% ipython --no-banner

In [1]: import numpy as np

In [2]: import numpy.linalg as la

In [3]: np.set_printoptions(suppress=True, linewidth=160)

In [4]: tidy = lambda a: np.round(a, 2) + 0

In [5]: M = np.loadtxt("x.csv", delimiter=",")

In [6]: print(M)
[[1. 1. 5.]
 [2. 1. 6.]
 [0. 0. 1.]]

In [7]: # column 2 is much longer than the rest

In [8]: Y = np.array([[0, 0, 0], [3, 3, 0]])

In [9]: W2 = np.kron(Y, M)

In [10]: print(la.matrix_rank(W2))
3

In [11]: print(W2)
[[ 0.  0.  0.  0.  0.  0.  0.  0.  0.]
 [ 0.  0.  0.  0.  0.  0.  0.  0.  0.]
 [ 0.  0.  0.  0.  0.  0.  0.  0.  0.]
 [ 3.  3. 15.  3.  3. 15.  0.  0.  0.]
 [ 6.  3. 18.  6.  3. 18.  0.  0.  0.]
 [ 0.  0.  3.  0.  0.  3.  0.  0.  0.]]

In [12]: print(M @ M)
[[ 3.  2. 16.]
 [ 4.  3. 22.]
 [ 0.  0.  1.]]

In [13]: la.determinant(M)
AttributeError: module 'numpy.linalg' has no attribute 'determinant'


In [14]: print(np.allclose(M, M.T))
False

In [15]: print(np.trace(M))
3.0

In [16]: print(np.allclose(M @ M.T, M.T @ M))
False

In [17]: print(tidy(la.det(M)))
-1.0

In [18]: rng = np.random.default_rng(6803)

In [19]: Y = M + rng.integers(-2, 3, (3, 1)) @ rng.integers(-2, 3, (1, 3))

In [20]: print(Y)
[[ 1. -3.  9.]
 [ 2. -3. 10.]
 [ 0.  2. -1.]]

In [21]: print(la.matrix_rank(Y - M, tol=1e-8))
1

In [22]: print(Y - M)
[[ 0. -4.  4.]
 [ 0. -4.  4.]
 [ 0.  2. -2.]]

In [23]: print(tidy(la.svd(Y - M, compute_uv=False)))
[8.49 0.   0.  ]

In [24]: Y = la.inv(M)

In [25]: print(tidy(la.det(M) * la.det(Y)))
1.0

In [26]: print(tidy(la.cond(M)))
38.72

In [27]: print((np.abs(Y) > 1e-9).astype(int))
[[1 1 1]
 [1 1 1]
 [0 0 1]]

In [28]: print(M @ Y)
[[1. 0. 0.]
 [0. 1. 0.]
 [0. 0. 1.]]

In [29]: print(tidy(la.det(M) * Y))
[[ 1. -1.  1.]
 [-2.  1.  4.]
 [ 0.  0. -1.]]

In [30]: print(Y)
[[-1.  1. -1.]
 [ 2. -1. -4.]
 [ 0.  0.  1.]]

In [31]: print(np.allclose(Y, M.T))
False

In [32]: print(tidy(la.inv(Y)))
[[1. 1. 5.]
 [2. 1. 6.]
 [0. 0. 1.]]

In [33]: arr = np.array([[35.0, 54.0, 36.0], [54.0, 80.0, 54.0], [36.0, 54.0, 35.0]])

In [34]: u = np.array([-2, 2, 1])

In [35]: Y = arr + np.outer(u, np.eye(3)[1])

In [36]: print(tidy(la.det(Y) / la.det(arr)), tidy(1 + la.solve(arr, u)[1]))
-0.29 -0.29

In [37]: print(Y)
[[35. 52. 36.]
 [54. 82. 54.]
 [36. 55. 35.]]

In [38]: print(la.matrix_rank(Y - arr))
1

In [39]: print(la.matrix_rank(la.inv(Y) - la.inv(arr), tol=1e-8))
1

In [40]: Uu, sig, Vh = la.svd(arr)

In [41]: print(np.argmax(sig[:-1] / (sig[1:] + 1e-6)) + 1)
1

In [42]: print(tidy(sig))
[152.   1.   1.]

In [43]: Y = Uu[:, :1] @ np.diag(sig[:1]) @ Vh[:1]

In [44]: print(tidy(np.abs(arr - Y).max()))
0.76

In [45]: print(tidy(Y))
[[35.76 53.65 35.76]
 [53.65 80.47 53.65]
 [35.76 53.65 35.76]]

In [46]: print(tidy(la.norm(arr - Y, 2)), tidy(sig[1]))
1.0 1.0

In [47]: print([round(float(x), 2) for x in la.svd(arr, compute_uv=False)[:3]])
[152.0, 1.0, 1.0]

In [48]: print(round(np.log10(la.cond(arr))))
2

In [49]: print(la.cond(arr) > 100)
True

In [50]: ev, vecs = la.eigh(arr)

In [51]: print(tidy(vecs.T @ vecs))
[[1. 0. 0.]
 [0. 1. 0.]
 [0. 0. 1.]]

In [52]: print(tidy(la.svd(arr, compute_uv=False)))
[152.   1.   1.]

In [53]: print(tidy(vecs.T @ arr @ vecs))
[[ -1.   0.   0.]
 [  0.  -1.   0.]
 [  0.   0. 152.]]

In [54]: print(tidy(la.eigvalsh(arr @ arr)))
[    1.     1. 23104.]

In [55]: print(tidy(vecs @ np.diag(ev) @ vecs.T))
[[35. 54. 36.]
 [54. 80. 54.]
 [36. 54. 35.]]

In [56]: print(tidy(np.abs(vecs[:, -1])))
[0.49 0.73 0.49]

In [57]: t = np.radians(45)

In [58]: R = np.eye(3)

In [59]: R[1, 1] = R[2, 2] = np.cos(t)

In [60]: R[1, 2], R[2, 1] = -np.sin(t), np.sin(t)

In [61]: print(tidy(R))
[[ 1.    0.    0.  ]
 [ 0.    0.71 -0.71]
 [ 0.    0.71  0.71]]

In [62]: Y = arr @ R.T

In [63]: print(tidy(np.abs(Y - arr).max(axis=0)))
[ 0.   61.62 40.75]

In [64]: print(tidy(la.det(R)), tidy(np.trace(R)))
1.0 2.41

In [65]: print(np.allclose(arr @ arr.T, Y @ Y.T))
True

In [66]: print(tidy(Y))
[[35.   12.73 63.64]
 [54.   18.38 94.75]
 [36.   13.44 62.93]]

In [67]: E = np.load("test18.npy")

In [68]: print(E)
[[-0.3   1.6  -0.5  -1.4   0.7  -0.6  -1.  ]
 [-1.4   1.6   0.3   0.3  -0.4   0.5  -1.8 ]
 [ 0.7   0.91 -0.7   1.7   0.32  1.6   1.43]
 [ 0.2  -0.9   0.8   0.2  -1.3   1.6   0.3 ]
 [-0.3  -0.2  -1.1   1.4   0.   -1.8   1.7 ]
 [-1.8   0.8  -2.   -0.9  -1.1   0.6   1.7 ]
 [ 0.7   0.9  -0.7   1.7   0.3   1.6   1.4 ]]

In [69]: Uu, sig, Vh = la.svd(E)

In [70]: print(np.argmax(sig[:-1] / (sig[1:] + 1e-6)) + 1)
6

In [71]: print(tidy(sig))
[4.87 3.8  3.48 2.86 1.9  0.36 0.02]

In [72]: Y = Uu[:, :6] @ np.diag(sig[:6]) @ Vh[:6]

In [73]: print(la.matrix_rank(E, rtol=0.05))
6

In [74]: print(tidy(la.norm(E - Y, 2)), tidy(sig[6]))
0.02 0.02

In [75]: print(tidy(la.norm(E - Y) / la.norm(E)))
0.0

In [76]: print(tidy(Y))
[[-0.3   1.6  -0.5  -1.4   0.7  -0.6  -1.  ]
 [-1.4   1.6   0.3   0.3  -0.4   0.5  -1.8 ]
 [ 0.7   0.91 -0.71  1.7   0.32  1.6   1.42]
 [ 0.2  -0.9   0.8   0.2  -1.3   1.6   0.3 ]
 [-0.3  -0.2  -1.1   1.4   0.   -1.8   1.7 ]
 [-1.8   0.8  -2.   -0.9  -1.1   0.6   1.7 ]
 [ 0.7   0.9  -0.69  1.7   0.3   1.6   1.41]]

In [77]: print(tidy(np.abs(E - Y).max()))
0.01

In [78]: print(np.unravel_index(np.abs(E).argmax(), E.shape))
(np.int64(5), np.int64(2))

In [79]: print(tidy(la.svd(E, compute_uv=False)))
[4.87 3.8  3.48 2.86 1.9  0.36 0.02]

In [80]: t = np.radians(98)

In [81]: R = np.eye(7)

In [82]: R[2, 2] = R[1, 1] = np.cos(t)

In [83]: R[2, 1], R[1, 2] = -np.sin(t), np.sin(t)

In [84]: print(tidy(R))
[[ 1.    0.    0.    0.    0.    0.    0.  ]
 [ 0.   -0.14  0.99  0.    0.    0.    0.  ]
 [ 0.   -0.99 -0.14  0.    0.    0.    0.  ]
 [ 0.    0.    0.    1.    0.    0.    0.  ]
 [ 0.    0.    0.    0.    1.    0.    0.  ]
 [ 0.    0.    0.    0.    0.    1.    0.  ]
 [ 0.    0.    0.    0.    0.    0.    1.  ]]

In [85]: Y = E @ R.T

In [86]: print(np.allclose(E @ E.T, Y @ Y.T))
True

In [87]: print(tidy(np.abs(Y - E).max(axis=0)))
[0.   2.89 1.93 0.   0.   0.   0.  ]

In [88]: print(tidy(la.det(R)), tidy(np.trace(R)))
1.0 4.72

In [89]: print(tidy(Y))
[[-0.3  -0.72 -1.51 -1.4   0.7  -0.6  -1.  ]
 [-1.4   0.07 -1.63  0.3  -0.4   0.5  -1.8 ]
 [ 0.7  -0.82 -0.8   1.7   0.32  1.6   1.43]
 [ 0.2   0.92  0.78  0.2  -1.3   1.6   0.3 ]
 [-0.3  -1.06  0.35  1.4   0.   -1.8   1.7 ]
 [-1.8  -2.09 -0.51 -0.9  -1.1   0.6   1.7 ]
 [ 0.7  -0.82 -0.79  1.7   0.3   1.6   1.4 ]]

In [90]: print(np.allclose(la.norm(E, axis=1), la.norm(Y, axis=1)))
True
